In [1]: import numpy as np

In [2]: np.set_printoptions(precision=1, suppress=True, linewidth=140, sign=" ")

In [3]: def rnd(a):
   ...:     return np.round(a, 1) + 0
   ...: 

In [4]: M = np.load("layer2.npy")

In [5]: M
Out[5]: 
array([[-1,  1,  1],
       [ 0,  0, -1],
       [ 2,  2, -2]])

In [6]: rng = np.random.default_rng(8598)

In [7]: labels = rng.permutation(3)

In [8]: labels
Out[8]: array([ 2,  0,  1])

In [9]: other = M[labels][:, labels]

In [10]: np.allclose(other, M)
Out[10]: False

In [11]: other
Out[11]: 
array([[-2,  2,  2],
       [ 1, -1,  1],
       [-1,  0,  0]])

In [12]: rnd(np.linalg.norm(other, "nuc"))
Out[12]: np.float64(5.9)

In [13]: rnd(np.linalg.norm(other, 1)), rnd(np.linalg.norm(other, np.inf))
Out[13]: (np.float64(4.0), np.float64(6.0))

In [14]: rnd(np.linalg.norm(other, axis=0))
Out[14]: array([ 2.4,  2.2,  2.2])

In [15]: np.linalg.norm(other, axis=1).argmax()
Out[15]: np.int64(0)

In [16]: blk = np.stack([M, -3 * M, M[::-1]])

In [17]: np.linalg.matrix_rank(blk)
Out[17]: array([ 3,  3,  3])

In [18]: Q, Rm = np.linalg.qr(M)

In [19]: rnd(Rm)
Out[19]: 
array([[ 2.2,  1.3, -2.2],
       [ 0. , -1.8,  0. ],
       [ 0. ,  0. ,  1. ]])

In [20]: rnd(np.trace(Q @ Q.T))
Out[20]: np.float64(3.0)

In [21]: rnd(np.abs(np.diag(Rm)))
Out[21]: array([ 2.2,  1.8,  1. ])

In [22]: rnd(Q.T @ Q)
Out[22]: 
array([[ 1.,  0.,  0.],
       [ 0.,  1.,  0.],
       [ 0.,  0.,  1.]])

In [23]: other = M / np.linalg.norm(M, axis=1, keepdims=True)

In [24]: gram = other @ other.T

In [25]: rnd(gram)
Out[25]: 
array([[ 1. , -0.6, -0.3],
       [-0.6,  1. ,  0.6],
       [-0.3,  0.6,  1. ]])

In [26]: rnd(gram[1])
Out[26]: array([-0.6,  1. ,  0.6])

In [27]: rnd(np.linalg.norm(other, axis=1))
Out[27]: array([ 1.,  1.,  1.])

In [28]: np.argwhere(np.triu(np.abs(gram) > 0.95, 1))
Out[28]: array([], shape=(0, 2), dtype=int64)

In [29]: rnd(np.degrees(np.arccos(np.clip(gram[1, 2], -1, 1))))
Out[29]: np.float64(54.7)

In [30]: W0 = np.load("case9.npy")

In [31]: W0
Out[31]: 
array([[ 0.8, -1.1, -0.4,  0.3, -1.2, -0.1, -1.4, -0.8],
       [ 0.6, -0.2,  0.7, -0.2, -1.3,  0.5, -0.3, -2.3],
       [ 1.2, -1.3,  0.3, -0.5, -0.5,  0.3, -0.8, -0.5],
       [-0.7,  0.9,  0.8, -1.6, -2.2,  0.2, -0.2, -1. ],
       [ 1.5, -1.3, -0.5, -1.5,  0.8, -1.2,  0.4,  1.1],
       [-0.8,  0.3,  0.1,  0.2,  0.6, -0.9,  3.3, -0.1],
       [ 1. , -0.9, -1.1, -0.1,  1. ,  0.7,  0.9, -1. ],
       [ 0.6, -0.5, -0.1,  1.1, -0.2,  0. ,  0.1, -0.9],
       [-1.4,  0.8, -0.5, -0.3,  0. , -0.6,  0.4, -1.5],
       [ 0.9, -0.7,  0.4,  1.1, -1.3, -1.4, -0.1,  0.3],
       [-0.7,  0.3,  0.2,  0.3, -0.1,  0.6,  0.2, -1.7],
       [ 0.3, -0.1, -1.2, -0.3,  1.3,  0.4,  0.1,  0. ],
       [ 0.7, -0.6, -1.3, -0.1, -1.1,  0.2,  0.6, -1.1],
       [-0.6,  0.3, -0.3,  0.5, -0.4,  0.5, -1.6,  0.8],
       [-1.3,  1.2,  1.2, -0.7,  1.4,  1.2,  0.8, -0.9],
       [-1.2,  0.6,  0.7, -1.5, -0.6,  0.2, -1.1,  0.6],
       [ 0.8, -0.5,  0.5, -0.1,  0.8, -1.5,  2.5, -0.7],
       [-3. ,  2.8, -0.5, -0.9,  0.6,  1.3,  1.6,  0.3],
       [-1. ,  1.1,  0.9,  0.7,  0. ,  0.7, -0.6,  0.4],
       [ 0.4, -0.4, -1.5,  0.9,  1.4, -0.6,  2.9,  0.2],
       [-0.2,  0. , -1.5,  0.9,  0.1,  0.3, -0.9,  2. ],
       [-1.1,  1.2,  0.3,  0.5, -0.7,  0. ,  0.2,  0.3],
       [ 0.1, -0.1,  0. ,  0.2,  1.1, -2.3,  0. , -0.2],
       [-0.9,  0.2, -1.3,  0.4, -2.1, -0.6,  0.9, -1. ],
       [-0.6,  0.6, -0.2,  0.5, -1.1,  2.6,  0.9, -0.5],
       [ 0.7, -0.8, -0.7,  1.7,  0.4,  1.1, -0.8,  0.5],
       [ 0.3, -0.5, -1.1, -0.6,  0. , -0.2, -0.3,  1.1],
       [ 0.8, -0.5,  0.1,  0.7,  0. ,  0.8,  0.7,  0.1],
       [-0.7,  0.5,  0.3,  1.1, -1.3, -0.9,  0. , -1.9],
       [ 0.7, -0.5,  0.3,  1. ,  0.3, -0.2, -0.4,  0.4],
       [-0.4,  0.3,  0.6,  1.6,  1.1, -1.4,  0.5,  0. ],
       [-0.6,  0.2, -2.1,  0.5, -0.6,  0.7, -1.4,  0. ],
       [ 1.6, -1.7,  0.1,  0.7, -2.8, -1.3, -0.6, -2.2],
       [ 0. , -0.1,  0.2,  2.5,  0.4, -0.6,  1.5,  0.8],
       [ 0.4,  0.2,  0.1, -0.4, -0.2,  1. , -0.8,  1.2],
       [ 0.2, -0.5,  0.6,  0.7,  0.6,  0.2,  0.5,  0.4]])

In [32]: other = np.array([[2, 3], [3, 0], [1, 2], [1, 2], [3, 3], [2, 1], [2, 1], [1, 0]])

In [33]: np.linalg.matrix_rank(W0 @ other)
Out[33]: np.int64(2)

In [34]: np.vstack([W0, other.T]).shape
Out[34]: (38, 8)

In [35]: hat = W0 @ np.linalg.solve(W0.T @ W0, W0.T)

In [36]: rnd(np.trace(hat))
Out[36]: np.float64(8.0)

In [37]: rnd(np.linalg.eigvalsh(hat))
Out[37]: 
array([ 0.,  0.,  0.,  0.,  0.,  0.,  0.,  0.,  0.,  0.,  0.,  0.,  0.,  0.,  0.,  0.,  0.,  0.,  0.,  0.,  0.,  0.,  0.,  0.,  0.,  0.,
        0.,  0.,  1.,  1.,  1.,  1.,  1.,  1.,  1.,  1.])

In [38]: rnd(np.diag(hat))
Out[38]: 
array([ 0.1,  0.2,  0.2,  0.3,  0.3,  0.4,  0.2,  0.1,  0.2,  0.2,  0.2,  0.2,  0.2,  0.1,  0.3,  0.3,  0.2,  0.4,  0.1,  0.3,  0.2,  0.1,
        0.3,  0.3,  0.4,  0.2,  0.1,  0.1,  0.2,  0.1,  0.2,  0.3,  0.3,  0.3,  0.2,  0.2])

In [39]: C = W0[[10, 19]].astype(float)

In [40]: for _ in range(3):
    ...:     labels = np.linalg.norm(W0[:, None] - C, axis=-1).argmin(axis=1)
    ...:     C = np.array([W0[labels == j].mean(axis=0) for j in range(2)])
    ...: 

In [41]: labels
Out[41]: 
array([ 0,  0,  0,  0,  1,  1,  0,  0,  0,  0,  0,  0,  0,  0,  0,  0,  1,  0,  0,  1,  0,  0,  1,  0,  0,  0,  0,  0,  0,  0,  1,  0,  0,
        1,  0,  0])

In [42]: rnd(C[1] - C[0])
Out[42]: array([ 0.3, -0.3,  0.1,  0.4,  1.3, -1.5,  1.7,  0.5])

In [43]: np.abs(C[1] - C[0]).argmax()
Out[43]: np.int64(6)

In [44]: gram = np.cov(W0, rowvar=False)

In [45]: rnd(np.corrcoef(W0[:, 2], W0[:, 4])[0, 1])
Out[45]: np.float64(-0.1)

In [46]: gram.shape
Out[46]: (8, 8)

In [47]: rnd(np.linalg.eigvalsh(gram)[::-1])
Out[47]: array([ 2. ,  1.7,  1.4,  0.7,  0.7,  0.6,  0.4,  0. ])

In [48]: rnd(np.median(W0, axis=0))
Out[48]: array([ 0.2, -0.1,  0.1,  0.4,  0. ,  0.2,  0.1,  0. ])
